% ipython --no-banner

In [1]: import numpy as np

In [2]: from numpy import linalg as LA

In [3]: np.set_printoptions(precision=2, suppress=True, linewidth=160, floatmode="fixed")

In [4]: m1 = np.loadtxt("x.csv", delimiter=",")

In [5]: m1
Out[5]: 
array([[ 0.00,  0.00,  2.00, -2.00,  2.00, -1.00,  3.00],
       [ 0.00,  0.00, -3.00,  1.00, -3.00,  1.00, -3.00],
       [ 2.00, -3.00,  0.00,  0.00,  0.00,  0.00,  0.00],
       [-2.00,  1.00,  0.00,  0.00,  0.00,  0.00,  0.00],
       [ 2.00, -3.00,  0.00,  0.00,  0.00,  0.00,  0.00],
       [-1.00,  1.00,  0.00,  0.00,  0.00,  0.00,  0.00],
       [ 3.00, -3.00,  0.00,  0.00,  0.00,  0.00,  0.00]])

In [6]: W1 = np.array([[1, 2], [3, -3], [0, -2], [2, 2], [3, 0], [-1, 1], [-3, 2]])

In [7]: coef = np.array([3, 0])

In [8]: H = np.maximum(m1 @ W1 + coef, 0)

In [9]: (H > 0).mean(axis=0)
Out[9]: array([0.43, 0.57])

In [10]: LA.matrix_rank(H)
Out[10]: np.int64(2)

In [11]: cent = np.array([[1, 2, 2], [2, -1, 1]])

In [12]: H @ cent
Out[12]: 
array([[  0.00,   0.00,   0.00],
       [ 10.00,   5.00,  11.00],
       [ 26.00, -13.00,  13.00],
       [  4.00,   8.00,   8.00],
       [ 26.00, -13.00,  13.00],
       [  5.00,  10.00,  10.00],
       [ 30.00, -15.00,  15.00]])

In [13]: ev, V = LA.eigh(m1)

In [14]: LA.eigvalsh(m1 + -1 * np.eye(7))
Out[14]: array([-8.05, -2.12, -1.00, -1.00, -1.00,  0.12,  6.05])

In [15]: np.unique(ev.round(6) + 0, return_counts=True)[1]
Out[15]: array([1, 1, 3, 1, 1])

In [16]: np.round(V.T @ V, 2) + 0
Out[16]: 
array([[1.00, 0.00, 0.00, 0.00, 0.00, 0.00, 0.00],
       [0.00, 1.00, 0.00, 0.00, 0.00, 0.00, 0.00],
       [0.00, 0.00, 1.00, 0.00, 0.00, 0.00, 0.00],
       [0.00, 0.00, 0.00, 1.00, 0.00, 0.00, 0.00],
       [0.00, 0.00, 0.00, 0.00, 1.00, 0.00, 0.00],
       [0.00, 0.00, 0.00, 0.00, 0.00, 1.00, 0.00],
       [0.00, 0.00, 0.00, 0.00, 0.00, 0.00, 1.00]])

In [17]: np.round(ev.sum(), 2), np.trace(m1)
Out[17]: (np.float64(0.0), np.float64(0.0))

In [18]: np.abs(V[:, -1])
Out[18]: array([0.46, 0.53, 0.36, 0.21, 0.36, 0.14, 0.42])

In [19]: (ev > 1e-8).sum(), (ev < -1e-8).sum()
Out[19]: (np.int64(2), np.int64(2))

In [20]: np.round(V.T @ m1 @ V, 2) + 0
Out[20]: 
array([[-7.05,  0.00,  0.00,  0.00,  0.00,  0.00,  0.00],
       [ 0.00, -1.12,  0.00,  0.00,  0.00,  0.00,  0.00],
       [ 0.00,  0.00,  0.00,  0.00,  0.00,  0.00,  0.00],
       [ 0.00,  0.00,  0.00,  0.00,  0.00,  0.00,  0.00],
       [ 0.00,  0.00,  0.00,  0.00,  0.00,  0.00,  0.00],
       [ 0.00,  0.00,  0.00,  0.00,  0.00,  1.12,  0.00],
       [ 0.00,  0.00,  0.00,  0.00,  0.00,  0.00,  7.05]])

In [21]: np.round(LA.svd(m1, compute_uv=False), 2) + 0
Out[21]: array([7.05, 7.05, 1.12, 1.12, 0.00, 0.00, 0.00])

In [22]: np.round(LA.eigvalsh(m1 @ m1), 2) + 0
Out[22]: array([ 0.00,  0.00,  0.00,  1.25,  1.25, 49.75, 49.75])
